% python3 -q
>>> import numpy as np
>>> from numpy import linalg as LA
>>> np.set_printoptions(precision=3, suppress=True, linewidth=200, floatmode="fixed")
>>> rnd = lambda a: np.round(a, 3) + 0
>>> M = np.loadtxt("dump.csv", delimiter=",")
>>> print(M)
[[ -8.000   3.000  -5.000 -11.000   2.000   7.000 -11.000]
 [ -7.000   2.000   5.000 -15.000  -4.000  -7.000   0.000]
 [ -3.000  -4.000   4.000  -9.000  -4.000   0.000  -9.000]
 [ -1.000  -6.000  12.000 -22.000  -9.000 -15.000   4.000]
 [  0.000   0.000   0.000   0.000   0.000   0.000   0.000]
 [  2.000   3.000  -4.000  -5.000   0.000   8.000   2.000]
 [  4.000  -8.000   9.000 -12.000 -10.000   1.000  -5.000]
 [ -6.000   3.000  -7.000  -6.000   7.000  -2.000  -2.000]
 [ -4.000   6.000   1.000  -6.000   0.000  -7.000   9.000]
 [ 10.000   3.000   2.000 -10.000 -14.000  -7.000  -3.000]
 [  1.000   2.000  -1.000 -25.000 -11.000  -9.000 -14.000]
 [ -4.000   6.000   1.000  -6.000   0.000  -7.000   9.000]]
>>> def softmax(z):
...     e = np.exp(z - z.max(axis=-1, keepdims=True))
...     return e / e.sum(axis=-1, keepdims=True)
... 
>>> print(rnd(softmax(M[6])))
[0.007 0.000 0.993 0.000 0.000 0.000 0.000]
>>> print(rnd(softmax(M).sum(axis=1)))
[1.000 1.000 1.000 1.000 1.000 1.000 1.000 1.000 1.000 1.000 1.000 1.000]
>>> att = M @ M.T / np.sqrt(7)
>>> print(softmax(att).round(6).argmax(axis=1))
[ 0  3 10  3  0  5  3  7  3 10 10  3]
>>> T = np.stack([M, 2 * M, M[::-1]])
>>> print(T.shape)
(3, 12, 7)
>>> print(T.sum(axis=0))
[[-28.000  15.000 -14.000 -39.000   6.000  14.000 -24.000]
 [-20.000   8.000  14.000 -70.000 -23.000 -30.000 -14.000]
 [  1.000  -9.000  14.000 -37.000 -26.000  -7.000 -30.000]
 [ -7.000 -12.000  37.000 -72.000 -27.000 -52.000  21.000]
 [ -6.000   3.000  -7.000  -6.000   7.000  -2.000  -2.000]
 [ 10.000   1.000  -3.000 -27.000 -10.000  25.000   1.000]
 [ 14.000 -21.000  23.000 -41.000 -30.000  11.000 -13.000]
 [-18.000   9.000 -21.000 -18.000  21.000  -6.000  -6.000]
 [-13.000  12.000  15.000 -40.000  -9.000 -36.000  31.000]
 [ 27.000   5.000  10.000 -39.000 -46.000 -21.000 -18.000]
 [ -4.000   8.000   2.000 -90.000 -37.000 -34.000 -42.000]
 [-20.000  21.000  -2.000 -29.000   2.000 -14.000  16.000]]
>>> print(LA.matrix_rank(T))
[6 6 6]
>>> Uu, sigma, vt = LA.svd(M)
>>> print(rnd(sigma))
[52.691 28.039 25.235 16.519 11.307  6.398  0.000]
>>> other = Uu[:, :6] @ np.diag(sigma[:6]) @ vt[:6]
>>> print(rnd(LA.norm(M - other, 2)), rnd(sigma[6]))
0.0 0.0
>>> print(rnd(LA.norm(M - other) / LA.norm(M)))
0.0
>>> print(rnd(other))
[[ -8.000   3.000  -5.000 -11.000   2.000   7.000 -11.000]
 [ -7.000   2.000   5.000 -15.000  -4.000  -7.000   0.000]
 [ -3.000  -4.000   4.000  -9.000  -4.000   0.000  -9.000]
 [ -1.000  -6.000  12.000 -22.000  -9.000 -15.000   4.000]
 [  0.000   0.000   0.000   0.000   0.000   0.000   0.000]
 [  2.000   3.000  -4.000  -5.000   0.000   8.000   2.000]
 [  4.000  -8.000   9.000 -12.000 -10.000   1.000  -5.000]
 [ -6.000   3.000  -7.000  -6.000   7.000  -2.000  -2.000]
 [ -4.000   6.000   1.000  -6.000   0.000  -7.000   9.000]
 [ 10.000   3.000   2.000 -10.000 -14.000  -7.000  -3.000]
 [  1.000   2.000  -1.000 -25.000 -11.000  -9.000 -14.000]
 [ -4.000   6.000   1.000  -6.000   0.000  -7.000   9.000]]
>>> Uu, sigma, vt = LA.svd(M)
>>> vecs = vt[:(sigma > 1e-8).sum()]
>>> rng = np.random.default_rng(687480)
>>> vec = M[9] + -1 * M[11] + rng.integers(2) * np.eye(7)[0]
>>> print(vec)
[ 15.000  -3.000   1.000  -4.000 -14.000   0.000 -12.000]
>>> print(np.allclose(vecs.T @ vecs @ vec, vec))
False
>>> rk = LA.matrix_rank(M)
>>> print(rk)
6
>>> N = LA.svd(M)[2][rk:].T
>>> print(np.allclose(M @ N, 0))
True
>>> print(LA.matrix_rank(M.T @ M), LA.matrix_rank(M @ M.T))
6 6
>>> print(N.shape)
(7, 1)
>>> print([int(LA.matrix_rank(M[:, :j + 1])) for j in range(7)])
[1, 2, 3, 4, 5, 6, 6]
>>> print([int(LA.matrix_rank(np.delete(M, i, axis=0))) for i in range(12)])
[6, 6, 6, 6, 6, 6, 6, 6, 6, 6, 6, 6]
>>> print(rnd(M @ N))
[[0.000]
 [0.000]
 [0.000]
 [0.000]
 [0.000]
 [0.000]
 [0.000]
 [0.000]
 [0.000]
 [0.000]
 [0.000]
 [0.000]]
>>> print(rnd(N[:, 0] / N[np.abs(N[:, 0]).round(6).argmax(), 0]))
[ 0.705  0.706  0.963 -0.189  1.000  0.017 -0.377]
>>> cent = np.sign(np.array([[2, 2, -2], [-2, 1, -1], [2, -1, -2]]))
>>> other = (np.tril(cent, -1) + np.eye(3)) @ (np.triu(cent, 1) + np.eye(3))
>>> ev = np.array([9, 0, 6])
>>> A = np.rint(other * ev @ LA.inv(other)) + 0
>>> print(A)
[[  0.000 -15.000  -6.000]
 [  0.000   9.000   0.000]
 [  0.000  -3.000   6.000]]
>>> other = A + rng.integers(-2, 3, (3, 2)) @ rng.integers(-2, 3, (2, 3))
>>> print(other)
[[  0.000 -19.000  -8.000]
 [  0.000   5.000   0.000]
 [  0.000  -7.000  10.000]]
>>> print(rnd(LA.svd(other - A, compute_uv=False)))
[7.080 4.228 0.000]
>>> print(np.einsum("ij,ji->", A, A))
117.0
>>> print(rnd(LA.det(2 * A)), rnd(LA.det(A)))
0.0 0.0
>>> print(np.poly(A))
[  1.000 -15.000  54.000   0.000]
>>> print(LA.lstsq(M[:-1].T, M[-1])[2])
6
>>> print(np.abs(np.diag(LA.qr(M)[1])) > 1e-9)
[ True  True  True  True  True  True False]
>>> print(np.unique(M.round(6), axis=0).shape)
(11, 7)
>>> print(rnd(M @ LA.pinv(M) @ M))
[[ -8.000   3.000  -5.000 -11.000   2.000   7.000 -11.000]
 [ -7.000   2.000   5.000 -15.000  -4.000  -7.000   0.000]
 [ -3.000  -4.000   4.000  -9.000  -4.000   0.000  -9.000]
 [ -1.000  -6.000  12.000 -22.000  -9.000 -15.000   4.000]
 [  0.000   0.000   0.000   0.000   0.000   0.000   0.000]
 [  2.000   3.000  -4.000  -5.000   0.000   8.000   2.000]
 [  4.000  -8.000   9.000 -12.000 -10.000   1.000  -5.000]
 [ -6.000   3.000  -7.000  -6.000   7.000  -2.000  -2.000]
 [ -4.000   6.000   1.000  -6.000   0.000  -7.000   9.000]
 [ 10.000   3.000   2.000 -10.000 -14.000  -7.000  -3.000]
 [  1.000   2.000  -1.000 -25.000 -11.000  -9.000 -14.000]
 [ -4.000   6.000   1.000  -6.000   0.000  -7.000   9.000]]
>>> Uu, sigma, vt = LA.svd(A)
>>> print(rnd(sigma))
[18.296  7.230  0.000]
>>> print(np.argmax(sigma[:-1] / (sigma[1:] + 1e-6)) + 1)
2
>>> other = Uu[:, :2] @ np.diag(sigma[:2]) @ vt[:2]
>>> print(rnd(np.abs(A - other).max()))
0.0
>>> print(LA.matrix_rank(A, rtol=0.05))
2
>>> print(LA.matrix_rank(other))
2
>>> P = np.triu(np.array([[0, 2, 3], [1, 3, 2], [3, 1, 1]]), 1) + np.eye(3)
>>> other = P @ A @ LA.inv(P)
>>> print(other)
[[ 0.000 -6.000 24.000]
 [ 0.000  3.000  6.000]
 [ 0.000 -3.000 12.000]]
>>> E = np.load("m.npy")
>>> print(E)
[[8 2 7 7 4 5 0 8 9 2 8]
 [4 2 1 2 1 7 9 4 8 0 8]
 [4 1 2 4 8 5 3 7 6 0 1]
 [8 2 7 7 4 5 0 8 9 2 8]]
>>> # rows 0 and 3 are equal
>>> W1 = np.array([[3, 0, 3],
...     [3, 2, 2],
...     [1, 0, 0],
...     [0, 1, 1],
...     [0, 2, 3],
...     [3, 2, 2],
...     [2, 1, 1],
...     [0, 2, 1],
...     [2, 3, 0],
...     [3, 2, 2],
...     [2, 1, 0]])
>>> c = np.array([0, 0, 0])
>>> act = np.maximum(E @ W1 + c, 0)
>>> print((act > 0).mean(axis=0))
[1.000 1.000 1.000]
>>> print(act)
[[92 84 69]
 [90 71 48]
 [52 68 62]
 [92 84 69]]
>>> print(LA.matrix_rank(act))
3
>>> cent = np.array([[3, 5], [3, 5], [0, 3]])
>>> print((act @ cent).round(6).argmax(axis=1))
[1 1 1 1]
>>> other = np.c_[act[:, :1] @ np.array([[-2]]), np.array([0, -1, -5, 1])]
>>> print(other)
[[-184    0]
 [-180   -1]
 [-104   -5]
 [-184    1]]
>>> print(LA.matrix_rank(other))
2
>>> print(rnd(LA.norm(LA.qr(act)[0].T @ other, axis=0) ** 2 / ((other ** 2).sum(axis=0) + 1e-12)))
[1.000 0.981]
>>> print(LA.matrix_rank(np.c_[act, other]))
4
>>> rk = LA.matrix_rank(E)
>>> print(rk)
3
>>> N = LA.svd(E)[2][rk:].T
>>> print(np.allclose(E @ N, 0))
True
>>> print([int(LA.matrix_rank(E[:, :j + 1])) for j in range(11)])
[1, 2, 3, 3, 3, 3, 3, 3, 3, 3, 3]
>>> print(N.shape)
(11, 8)
>>> X = np.loadtxt("case4.csv", delimiter=",")
>>> print(X)
[[0.000 0.000 0.000 1.000 1.000]
 [0.000 0.000 0.000 0.000 0.000]
 [0.000 0.000 0.000 1.000 1.000]
 [1.000 0.000 1.000 0.000 1.000]
 [1.000 0.000 1.000 1.000 0.000]]
>>> # symmetric, so the eigenvalues are real
>>> z = rng.permutation(5)
>>> print(z)
[0 4 3 1 2]
>>> other = X[z][:, z]
>>> print(np.trace(other))
0.0
>>> print(rnd(np.sort(np.abs(LA.eigvals(other)))))
[0.000 0.000 1.000 1.562 2.562]
>>> data = np.load("data.npy")
>>> print(data)
[[ -0.100   0.200  -0.400   0.200   0.500  -1.000   0.500   1.400]
 [ -0.500   0.800  -0.100  -1.700  -0.700  -0.500   2.200   1.400]
 [ -0.400   1.600   0.000   0.000  -0.900   0.200  -0.700  -2.700]
 [  0.500   0.600  -0.200   1.700  -1.600   0.900  -1.100  -0.400]
 [ -0.100  -0.500   0.200  -0.900   0.300  -1.200  -0.100  -0.400]
 [ -8.000  13.000   8.000  -3.000   6.000 -25.000  18.000 -11.000]
 [ -1.200   0.800   0.400   0.500  -0.600  -1.000  -0.800  -0.500]
 [  1.200  -0.700   0.500  -0.700   0.300  -1.200  -2.100   1.700]
 [ -0.400  -0.100   0.800   1.000   1.800   0.000   0.400  -1.200]
 [ -0.100   0.500   0.300   1.100   1.600  -1.400   1.500  -0.400]
 [  0.000   0.800  -2.100  -0.600   0.200  -1.800   1.500  -0.700]
 [ -2.200  -1.700  -0.200   1.600  -0.100   1.200   0.300   0.200]
 [  0.700  -0.100   2.300   0.300   1.300   0.000  -0.400   1.300]
 [ -1.600   1.200   0.000  -0.900  -0.900  -0.900  -0.200   1.900]
 [ -0.200   0.600  -0.200   2.200   0.700   0.300   0.500   0.500]
 [  0.000   1.900  -0.300  -1.200  -0.600  -1.200   0.200   0.500]
 [  0.800   1.300   0.400   0.100  -0.100   1.100  -0.300   0.200]
 [  1.800   0.700  -0.100   0.600  -2.700   1.500   0.500   0.800]
 [  1.200  -1.600   2.300  -1.500  -0.500   1.900  -0.800   0.700]
 [  0.600   0.300   1.300  -1.400   0.500  -0.100   0.200   0.100]
 [  1.000  -1.200   0.300   1.300   0.200  -2.800  -0.600  -0.600]
 [  1.400  -0.100   3.000  -1.500  -0.300  -1.100  -0.900   0.800]
 [ -0.200  -0.500   0.900   0.000   1.900   0.900   0.300   0.300]
 [  1.200   0.500   1.300  -0.700   1.000  -2.000  -1.300   2.900]
 [ -0.400  -0.500   1.700   0.100   0.500  -0.400   0.200   0.900]]
>>> O, r_ = LA.qr(data)
>>> print(rnd(np.abs(np.diag(r_))))
[9.270 7.905 6.868 5.024 4.838 6.831 4.853 5.650]
>>> print(rnd(np.trace(O @ O.T)))
8.0
